$ ipython --no-banner

In [1]: import numpy as np

In [2]: import numpy.linalg as la

In [3]: np.set_printoptions(precision=3, suppress=True, linewidth=160)

In [4]: mat = np.array([[-2.0, 1.0, 0.0, 0.0, 0.0, 0.0],
   ...:     [0.0, -2.0, 1.0, 0.0, 0.0, 0.0],
   ...:     [0.0, 0.0, -2.0, 1.0, 0.0, 0.0],
   ...:     [0.0, 0.0, 0.0, -2.0, 1.0, 0.0],
   ...:     [0.0, 0.0, 0.0, 0.0, -2.0, 1.0],
   ...:     [0.0, 0.0, 0.0, 0.0, 0.0, -2.0]])

In [5]: # triangular, det is the product of the diagonal

In [6]: q, Rm = la.qr(mat)

In [7]: q.shape, Rm.shape
Out[7]: ((6, 6), (6, 6))

In [8]: q
Out[8]: 
array([[ 1.,  0.,  0.,  0.,  0.,  0.],
       [-0.,  1.,  0.,  0.,  0.,  0.],
       [-0., -0.,  1.,  0.,  0.,  0.],
       [-0., -0., -0.,  1.,  0.,  0.],
       [-0., -0., -0., -0.,  1.,  0.],
       [-0., -0., -0., -0., -0.,  1.]])

In [9]: q @ Rm
Out[9]: 
array([[-2.,  1.,  0.,  0.,  0.,  0.],
       [ 0., -2.,  1.,  0.,  0.,  0.],
       [ 0.,  0., -2.,  1.,  0.,  0.],
       [ 0.,  0.,  0., -2.,  1.,  0.],
       [ 0.,  0.,  0.,  0., -2.,  1.],
       [ 0.,  0.,  0.,  0.,  0., -2.]])

In [10]: q.T @ q
Out[10]: 
array([[1., 0., 0., 0., 0., 0.],
       [0., 1., 0., 0., 0., 0.],
       [0., 0., 1., 0., 0., 0.],
       [0., 0., 0., 1., 0., 0.],
       [0., 0., 0., 0., 1., 0.],
       [0., 0., 0., 0., 0., 1.]])

In [11]: np.allclose(Rm.T @ Rm, mat.T @ mat)
Out[11]: True
